% python3 -q
>>> import numpy as np
>>> import numpy.linalg as la
>>> np.set_printoptions(suppress=True, linewidth=200)
>>> f = np.array([3, -4, 0, -3, 2, -4, 0, 5, 5, 3, 0, -1, 4])
>>> v = np.array([-5, -2, -3, -1, -4, 1, -4, 1, -1])
>>> F = f[:, None] + v[None, :]
>>> F
array([[-2,  1,  0,  2, -1,  4, -1,  4,  2],
       [-9, -6, -7, -5, -8, -3, -8, -3, -5],
       [-5, -2, -3, -1, -4,  1, -4,  1, -1],
       [-8, -5, -6, -4, -7, -2, -7, -2, -4],
       [-3,  0, -1,  1, -2,  3, -2,  3,  1],
       [-9, -6, -7, -5, -8, -3, -8, -3, -5],
       [-5, -2, -3, -1, -4,  1, -4,  1, -1],
       [ 0,  3,  2,  4,  1,  6,  1,  6,  4],
       [ 0,  3,  2,  4,  1,  6,  1,  6,  4],
       [-2,  1,  0,  2, -1,  4, -1,  4,  2],
       [-5, -2, -3, -1, -4,  1, -4,  1, -1],
       [-6, -3, -4, -2, -5,  0, -5,  0, -2],
       [-1,  2,  1,  3,  0,  5,  0,  5,  3]])
>>> np.round(F @ la.pinv(F) @ F, 2) + 0
array([[-2.,  1.,  0.,  2., -1.,  4., -1.,  4.,  2.],
       [-9., -6., -7., -5., -8., -3., -8., -3., -5.],
       [-5., -2., -3., -1., -4.,  1., -4.,  1., -1.],
       [-8., -5., -6., -4., -7., -2., -7., -2., -4.],
       [-3.,  0., -1.,  1., -2.,  3., -2.,  3.,  1.],
       [-9., -6., -7., -5., -8., -3., -8., -3., -5.],
       [-5., -2., -3., -1., -4.,  1., -4.,  1., -1.],
       [ 0.,  3.,  2.,  4.,  1.,  6.,  1.,  6.,  4.],
       [ 0.,  3.,  2.,  4.,  1.,  6.,  1.,  6.,  4.],
       [-2.,  1.,  0.,  2., -1.,  4., -1.,  4.,  2.],
       [-5., -2., -3., -1., -4.,  1., -4.,  1., -1.],
       [-6., -3., -4., -2., -5.,  0., -5.,  0., -2.],
       [-1.,  2.,  1.,  3.,  0.,  5.,  0.,  5.,  3.]])
>>> la.lstsq(F[:-1].T, F[-1])[2]
np.int32(2)
>>> np.unique(F.round(6), axis=0).shape
(8, 9)
>>> np.round(np.trace(la.pinv(F) @ F), 2)
np.float64(2.0)
>>> np.allclose(F[:-1].T @ la.lstsq(F[:-1].T, F[-1])[0], F[-1])
True
>>> x0 = np.array([2, -3, 0, -1, 1, 0, -3, -1, 2])
>>> h1 = np.maximum(F @ x0, 0)
>>> np.maximum(F @ x0, 0) - np.maximum(-F @ x0, 0)
array([ -7,  14,   2,  11,  -4,  14,   2, -13, -13,  -7,   2,   5, -10])
>>> np.round(np.tanh(F @ x0), 2)
array([-1.  ,  1.  ,  0.96,  1.  , -1.  ,  1.  ,  0.96, -1.  , -1.  , -1.  ,  0.96,  1.  , -1.  ])
>>> la.matrix_rank(F, rtol=0.1)
np.int64(2)
>>> la.cond(F) > 100
np.True_
>>> np.argsort(-la.norm(F, axis=0).round(6), kind="stable")[:3]
array([0, 4, 6])
>>> out = F[0, 0] * F[1:] - np.outer(F[1:, 0], F[0])
>>> out
array([[  0,  21,  14,  28,   7,  42,   7,  42,  28],
       [  0,   9,   6,  12,   3,  18,   3,  18,  12],
       [  0,  18,  12,  24,   6,  36,   6,  36,  24],
       [  0,   3,   2,   4,   1,   6,   1,   6,   4],
       [  0,  21,  14,  28,   7,  42,   7,  42,  28],
       [  0,   9,   6,  12,   3,  18,   3,  18,  12],
       [  0,  -6,  -4,  -8,  -2, -12,  -2, -12,  -8],
       [  0,  -6,  -4,  -8,  -2, -12,  -2, -12,  -8],
       [  0,   0,   0,   0,   0,   0,   0,   0,   0],
       [  0,   9,   6,  12,   3,  18,   3,  18,  12],
       [  0,  12,   8,  16,   4,  24,   4,  24,  16],
       [  0,  -3,  -2,  -4,  -1,  -6,  -1,  -6,  -4]])
>>> la.matrix_rank(out), la.matrix_rank(F)
(np.int64(1), np.int64(2))
>>> mat = np.loadtxt("out16.csv", delimiter=",")
>>> mat.round(2)
array([[ 0.02, -0.02,  0.05, -0.02, -0.09,  0.05, -0.02, -0.05],
       [-0.02,  0.02, -0.05,  0.02,  0.09, -0.05,  0.02,  0.05],
       [ 0.05, -0.05,  0.16, -0.05, -0.27,  0.16, -0.05, -0.16],
       [-0.02,  0.02, -0.05,  0.02,  0.09, -0.05,  0.02,  0.05],
       [-0.09,  0.09, -0.27,  0.09,  0.45, -0.27,  0.09,  0.27],
       [ 0.05, -0.05,  0.16, -0.05, -0.27,  0.16, -0.05, -0.16],
       [-0.02,  0.02, -0.05,  0.02,  0.09, -0.05,  0.02,  0.05],
       [-0.05,  0.05, -0.16,  0.05,  0.27, -0.16,  0.05,  0.16]])
>>> vals, V = la.eigh(mat)
>>> x0 = np.array([-2, -2, -3, -2, -2, 1, 0, -3])
>>> round(x0 @ mat @ x0, 2)
np.float64(4.02)
>>> np.round(np.abs(mat).sum(axis=1).max(), 2), round(float(np.abs(vals).max()), 2)
(np.float64(1.61), 1.0)
>>> round(float(x0 @ mat @ x0 / (x0 @ x0)), 2), round(vals[0], 2), round(vals[-1], 2)
(0.11, np.float64(-0.0), np.float64(1.0))
>>> (np.sign(V[:, -1].round(6)) == np.sign(V[0, -1].round(6))).astype(int)
array([1, 0, 1, 0, 0, 1, 0, 0])
